% python3 -q
>>> import numpy as np
>>> import numpy.linalg as la
>>> np.set_printoptions(precision=2, suppress=True, linewidth=120, sign=" ")
>>> rd = lambda a: np.round(a, 2) + 0
>>> J = np.load("data.npy")
>>> print(J)
[[ 1.92  0.09  2.02]
 [ 2.33 -0.47  2.24]
 [ 1.44  0.08  2.08]
 [ 1.9   0.13  2.06]
 [ 2.03  1.65 -0.5 ]
 [ 2.67  2.18 -0.12]
 [ 1.91  2.18 -0.04]
 [ 1.83  1.38 -0.42]
 [ 0.65  0.22 -0.22]
 [ 1.21 -0.78  0.21]
 [ 0.82 -0.14  0.13]
 [ 1.    0.2   0.37]]
>>> A2 = np.c_[J[:, :2] @ np.array([[0, 1], [-1, 0]]), np.array([2, 1, 1, 1, 2, 0, 1, 0, 2, 2, 2, 0])]
>>> A2
array([[-0.09,  1.92,  2.  ],
       [ 0.47,  2.33,  1.  ],
       [-0.08,  1.44,  1.  ],
       [-0.13,  1.9 ,  1.  ],
       [-1.65,  2.03,  2.  ],
       [-2.18,  2.67,  0.  ],
       [-2.18,  1.91,  1.  ],
       [-1.38,  1.83,  0.  ],
       [-0.22,  0.65,  2.  ],
       [ 0.78,  1.21,  2.  ],
       [ 0.14,  0.82,  2.  ],
       [-0.2 ,  1.  ,  0.  ]])
>>> print(rd(la.norm(A2 - J @ la.lstsq(J, A2)[0], axis=0)))
[ 0.    0.    3.03]
>>> rng = np.random.default_rng(789374)
>>> z = rng.permutation(3)
>>> A2 = J[:, z] * rng.choice([-1, 1], 3)
>>> A2
array([[-1.92, -0.09,  2.02],
       [-2.33,  0.47,  2.24],
       [-1.44, -0.08,  2.08],
       [-1.9 , -0.13,  2.06],
       [-2.03, -1.65, -0.5 ],
       [-2.67, -2.18, -0.12],
       [-1.91, -2.18, -0.04],
       [-1.83, -1.38, -0.42],
       [-0.65, -0.22, -0.22],
       [-1.21,  0.78,  0.21],
       [-0.82,  0.14,  0.13],
       [-1.  , -0.2 ,  0.37]])
>>> Uu, _, Vh = la.svd(J.T @ A2)
>>> z
array([ 0,  1,  2])
>>> rd(la.lstsq(J, A2)[0])
array([[-1.,  0.,  0.],
       [ 0., -1.,  0.],
       [ 0.,  0.,  1.]])
>>> rd(Uu @ Vh)
array([[-1.,  0.,  0.],
       [ 0., -1.,  0.],
       [ 0.,  0.,  1.]])
>>> rd(la.norm(J, axis=0))
array([ 6.05,  3.89,  4.28])
>>> rd(J[7] @ J[4])
np.float64(6.2)
>>> print(la.norm(J, axis=1).argmax())
5
>>> rd(la.norm(J[7], 1)), rd(la.norm(J[7], np.inf))
(np.float64(3.63), np.float64(1.83))
>>> rd(la.norm(J) ** 2 / la.norm(J, 2) ** 2)
np.float64(1.43)
>>> rd(la.norm(J, "nuc"))
np.float64(12.8)
>>> d = la.norm(J[:, None] - J[None], axis=-1)
>>> print(np.unravel_index(d.round(6).argmax(), d.shape))
(np.int64(1), np.int64(5))
>>> rd(d[8])
array([ 2.58,  3.06,  2.44,  2.6 ,  2.01,  2.82,  2.34,  1.67,  0.  ,  1.22,  0.53,  0.69])
>>> (d + 1e9 * np.eye(12)).round(6).argmin(axis=1)
array([  3,   0,   3,   0,   7,   6,   4,   4,  10,  10,  11,  10])
>>> d[8].round(6).argsort(kind="stable")[:4]
array([  8,  10,  11,   9])
>>> rd(d[:5, :5])
array([[ 0.  ,  0.73,  0.48,  0.06,  2.97],
       [ 0.73,  0.  ,  1.06,  0.76,  3.48],
       [ 0.48,  1.06,  0.  ,  0.46,  3.08],
       [ 0.06,  0.76,  0.46,  0.  ,  2.98],
       [ 2.97,  3.48,  3.08,  2.98,  0.  ]])
>>> M = -1 * np.eye(4) + np.ones((4, 4))
>>> M
array([[ 0.,  1.,  1.,  1.],
       [ 1.,  0.,  1.,  1.],
       [ 1.,  1.,  0.,  1.],
       [ 1.,  1.,  1.,  0.]])
>>> M.sum(axis=0)
array([ 3.,  3.,  3.,  3.])
>>> low = np.diag(M.sum(axis=1)) - M
>>> low
array([[ 3., -1., -1., -1.],
       [-1.,  3., -1., -1.],
       [-1., -1.,  3., -1.],
       [-1., -1., -1.,  3.]])
>>> round(la.det(low[1:, 1:]))
16
>>> la.matrix_rank(low)
np.int64(3)
>>> hat = np.triu(np.array([[-1, -2, 3, 1], [-3, -3, -1, -1], [-2, 3, -1, 2], [1, -2, 0, -2]]), 1) + np.eye(4)
>>> A2 = hat @ M @ la.inv(hat)
>>> np.trace(A2), np.trace(M)
(np.float64(0.0), np.float64(0.0))
>>> la.matrix_rank(A2)
np.int64(4)
>>> rd(la.det(A2))
np.float64(-3.0)
>>> A2 = np.array([[-4, 4, 4], [0, 5, -4], [-4, 5, -4], [0, -4, 0]])
>>> M @ A2
array([[-4.,  6., -8.],
       [-8.,  5.,  0.],
       [-4.,  5.,  0.],
       [-8., 14., -4.]])
>>> print(la.matrix_rank(M @ A2))
3
>>> la.matrix_rank(np.vstack([M, A2.T]))
np.int64(4)
>>> print(A2.T @ M.T)
[[-4. -8. -4. -8.]
 [ 6.  5.  5. 14.]
 [-8.  0.  0. -4.]]
>>> F = np.load("arr.npy")
>>> F
array([[  3,   9,  31],
       [  0,   3,  22],
       [  0,   0,   7],
       [  0,   0,  16],
       [  0,   0,  16],
       [  0,   3,  22],
       [  0,   0,  13],
       [  3,   9,  31],
       [  2,   7,  28],
       [  0,   1,  19],
       [  3,   9,  31],
       [  0,   1,  19],
       [  0,   0,   4]])
>>> # rows 3 and 4 are equal
>>> A2 = F[0, 0] * F[1:] - np.outer(F[1:, 0], F[0])
>>> A2
array([[  0,   9,  66],
       [  0,   0,  21],
       [  0,   0,  48],
       [  0,   0,  48],
       [  0,   9,  66],
       [  0,   0,  39],
       [  0,   0,   0],
       [  0,   3,  22],
       [  0,   3,  57],
       [  0,   0,   0],
       [  0,   3,  57],
       [  0,   0,  12]])
>>> np.flatnonzero(~A2.round(6).any(axis=1))
array([ 6,  9])
>>> evals, V = la.eig(M)
>>> rd(np.sort(la.eigvals(M.T)))
array([-1., -1., -1.,  3.])
>>> Xs = F - F.mean(axis=0)
>>> Uu, sig, Vh = la.svd(Xs, full_matrices=False)
>>> np.abs(Vh[0]).argmax()
np.int64(2)
>>> rd((sig ** 2).sum() ** 2 / (sig ** 4).sum())
np.float64(1.06)
>>> la.matrix_rank(Xs)
np.int64(3)
>>> rd(sig ** 2 / (sig ** 2).sum())
array([ 0.97,  0.03,  0.  ])
>>> print(rd(np.abs(Vh[-1])))
[ 0.91  0.4   0.04]
>>> rd(sig)
array([ 33.25,   5.88,   1.05])
>>> np.searchsorted(np.cumsum(sig ** 2) / (sig ** 2).sum(), 0.9) + 1
np.int64(1)
>>> A2 = F + rng.integers(-2, 3, (13, 1)) @ rng.integers(-2, 3, (1, 3))
>>> print(A2)
[[ 3  9 31]
 [-2  1 26]
 [ 1  1  5]
 [ 2  2 12]
 [-2 -2 20]
 [ 2  5 18]
 [-1 -1 15]
 [ 3  9 31]
 [ 0  5 32]
 [ 1  2 17]
 [ 5 11 27]
 [ 0  1 19]
 [ 1  1  2]]
>>> print(np.abs(A2 - F).sum(axis=1))
[ 0  8  4  8  8  8  4  0  8  4  8  0  4]
>>> la.matrix_rank(A2 - F, tol=1e-8)
np.int64(1)
>>> A2 - F
array([[ 0,  0,  0],
       [-2, -2,  4],
       [ 1,  1, -2],
       [ 2,  2, -4],
       [-2, -2,  4],
       [ 2,  2, -4],
       [-1, -1,  2],
       [ 0,  0,  0],
       [-2, -2,  4],
       [ 1,  1, -2],
       [ 2,  2, -4],
       [ 0,  0,  0],
       [ 1,  1, -2]])
>>> feats = np.load("out6.npy")
>>> print(feats)
[[ 1 -2  1 -2  1 -2]
 [ 0  0  0  0  0  0]
 [ 2  1  2  1  2  1]
 [ 1 -2  1 -2  1 -2]
 [ 0  0  0  0  0  0]
 [ 2  1  2  1  2  1]]
>>> t3 = np.stack([feats, 3 * feats, feats[::-1]])
>>> rd(la.det(t3))
array([ 0.,  0.,  0.])
>>> print((t3 @ feats.T).shape)
(3, 6, 6)
>>> la.matrix_rank(t3.reshape(3, -1))
np.int64(2)
>>> rd(la.norm(t3, axis=(1, 2)))
array([  7.75,  23.24,   7.75])
>>> la.matrix_rank(t3)
array([ 2,  2,  2])
>>> t3.shape
(3, 6, 6)
>>> np.einsum("bij,cij->bc", t3, t3)
array([[  60,  180,    0],
       [ 180,  540,    0],
       [   0,    0,   60]])
>>> X = np.array([[0, -2, 1], [2, -2, 1], [0, -2, -1]])
>>> A2 = np.array([[9, 0], [2, 5]])
>>> basis = np.kron(A2, X)
>>> la.matrix_rank(basis)
np.int64(6)
>>> print(basis.shape)
(6, 6)
>>> basis
array([[  0, -18,   9,   0,   0,   0],
       [ 18, -18,   9,   0,   0,   0],
       [  0, -18,  -9,   0,   0,   0],
       [  0,  -4,   2,   0, -10,   5],
       [  4,  -4,   2,  10, -10,   5],
       [  0,  -4,  -2,   0, -10,  -5]])
>>> rd(np.abs(la.eigvals(X)).max())
np.float64(2.4)
>>> X.inv()
Traceback (most recent call last):
  File "<python-input-85>", line 1, in <module>
    X.inv()
    ^^^^^
AttributeError: 'numpy.ndarray' object has no attribute 'inv'
>>> (X - X.T) / 2
array([[ 0. , -2. ,  0.5],
       [ 2. ,  0. ,  1.5],
       [-0.5, -1.5,  0. ]])
>>> np.trace(X)
np.int64(-3)
>>> rd(np.sort(np.abs(la.eigvals(X))))
array([ 1.39,  2.4 ,  2.4 ])
>>> A2 = np.array([[4, 3, 2, 4], [1, 1, 2, 0], [3, 5, 0, 5], [2, 4, 4, 2]])
>>> K = np.tril(A2)
>>> print(K)
[[ 4  0  0  0]
 [ 1  1  0  0]
 [ 3  5  0  0]
 [ 2  4  4  2]]
>>> # looks like rank 3
>>> [round(float(x), 2) for x in la.svd(K, compute_uv=False)[:3]]
[8.29, 3.92, 2.82]
>>> rd(la.norm(K, 2) / la.norm(K))
np.float64(0.86)
>>> z = rng.permutation(4)
>>> z
array([ 0,  1,  2,  3])
>>> A2 = K[z][:, z]
>>> A2
array([[ 4,  0,  0,  0],
       [ 1,  1,  0,  0],
       [ 3,  5,  0,  0],
       [ 2,  4,  4,  2]])
>>> rd(la.det(A2)), rd(la.det(K[z]))
(np.float64(0.0), np.float64(0.0))
>>> rd(np.sort(np.abs(la.eigvals(A2))))
array([ 0.,  1.,  2.,  4.])
>>> arr = np.array([[0, 3, 0, 3], [0, 0, 1, 2], [0, 0, 0, 2], [0, 0, 0, 0]])
>>> # triangular: eigenvalues sit on the diagonal
>>> print(la.matrix_power(arr - np.diag(np.diag(arr)), 4))
[[ 0  0  0  0]
 [ 0  0  0  0]
 [ 0  0  0  0]
 [ 0  0  0  0]]
>>> [int(la.matrix_rank(la.matrix_power(arr, p))) for p in range(1, 5)]
[3, 2, 1, 0]
>>> la.matrix_rank(arr - arr[0, 0] * np.eye(4))
np.int64(3)
>>> print(np.prod(np.diag(arr)), rd(la.det(arr)))
0 0.0
>>> hat = np.triu(np.array([[3, -3, -3, 0], [3, 0, 0, 2], [-3, 0, 3, -1], [1, -2, 3, -3]]), 1) + np.eye(4)
>>> A2 = hat @ arr @ la.inv(hat)
>>> np.trace(A2), np.trace(arr)
(np.float64(0.0), np.int64(0))
>>> A2
array([[  0.,   3.,  -3., -18.],
       [  0.,   0.,   1.,   3.],
       [  0.,   0.,   0.,   2.],
       [  0.,   0.,   0.,   0.]])
>>> la.matrix_rank(A2)
np.int64(3)
>>> print(rd(la.det(A2)))
0.0
>>> W0 = np.load("run12.npy")
>>> W0
array([[-0.55, -0.55, -2.42, -0.55],
       [ 0.35,  0.35,  1.54,  0.35],
       [ 0.45,  0.45,  1.98,  0.45]])
>>> # looks like rank 1
>>> Uu, sig, Vh = la.svd(W0)
>>> V = Vh[:(sig > 1e-8).sum()]
>>> x0 = W0[1] + 2 * W0[0] + rng.integers(2) * np.eye(4)[1]
>>> rd(x0)
array([-0.75, -0.75, -3.3 , -0.75])
>>> rd(np.diag(V.T @ V))
array([ 0.04,  0.04,  0.87,  0.04])
>>> np.allclose(V.T @ V @ x0, x0)
True
>>> print(la.matrix_rank(np.vstack([W0, x0])))
1
>>> print([round(float(x), 2) for x in la.svd(W0, compute_uv=False)[:3]])
[3.75, 0.0, 0.0]
>>> np.argsort(-la.norm(W0, axis=0).round(6), kind="stable")[:3]
array([ 2,  0,  1])
>>> rd(la.norm(W0, 2) / la.norm(W0))
np.float64(1.0)
